In [1]: import numpy as np

In [2]: np.set_printoptions(suppress=True, linewidth=120)

In [3]: r0 = np.array([2, 2, 0, 1, 1, 0, 1, 2, 1, 0])

In [4]: W0 = r0[np.abs(np.subtract.outer(np.arange(10), np.arange(10)))]

In [5]: W0
Out[5]: 
array([[2, 2, 0, 1, 1, 0, 1, 2, 1, 0],
       [2, 2, 2, 0, 1, 1, 0, 1, 2, 1],
       [0, 2, 2, 2, 0, 1, 1, 0, 1, 2],
       [1, 0, 2, 2, 2, 0, 1, 1, 0, 1],
       [1, 1, 0, 2, 2, 2, 0, 1, 1, 0],
       [0, 1, 1, 0, 2, 2, 2, 0, 1, 1],
       [1, 0, 1, 1, 0, 2, 2, 2, 0, 1],
       [2, 1, 0, 1, 1, 0, 2, 2, 2, 0],
       [1, 2, 1, 0, 1, 1, 0, 2, 2, 2],
       [0, 1, 2, 1, 0, 1, 1, 0, 2, 2]])

In [6]: left, sigma, Vh = np.linalg.svd(W0)

In [7]: sigma.round(1) + 0
Out[7]: array([10.7,  4.5,  3.6,  2.8,  2.7,  2.1,  2. ,  1.3,  1.3,  0. ])

In [8]: print(np.argmax(sigma[:-1] / (sigma[1:] + 1e-6)) + 1)
9

In [9]: M2 = left[:, :9] @ np.diag(sigma[:9]) @ Vh[:9]

In [10]: np.round(np.linalg.norm(W0 - M2, 2), 1), round(float(sigma[9]), 1)
Out[10]: (np.float64(0.0), 0.0)

In [11]: np.linalg.matrix_rank(W0, rtol=0.05)
Out[11]: np.int64(9)

In [12]: np.round(np.abs(W0 - M2).max(), 1)
Out[12]: np.float64(0.0)

In [13]: np.linalg.matrix_rank(M2)
Out[13]: np.int64(9)

In [14]: np.round(np.linalg.norm(W0 - M2) / np.linalg.norm(W0), 1)
Out[14]: np.float64(0.0)

In [15]: M2.round(1) + 0
Out[15]: 
array([[2., 2., 0., 1., 1., 0., 1., 2., 1., 0.],
       [2., 2., 2., 0., 1., 1., 0., 1., 2., 1.],
       [0., 2., 2., 2., 0., 1., 1., 0., 1., 2.],
       [1., 0., 2., 2., 2., 0., 1., 1., 0., 1.],
       [1., 1., 0., 2., 2., 2., 0., 1., 1., 0.],
       [0., 1., 1., 0., 2., 2., 2., 0., 1., 1.],
       [1., 0., 1., 1., 0., 2., 2., 2., 0., 1.],
       [2., 1., 0., 1., 1., 0., 2., 2., 2., 0.],
       [1., 2., 1., 0., 1., 1., 0., 2., 2., 2.],
       [0., 1., 2., 1., 0., 1., 1., 0., 2., 2.]])
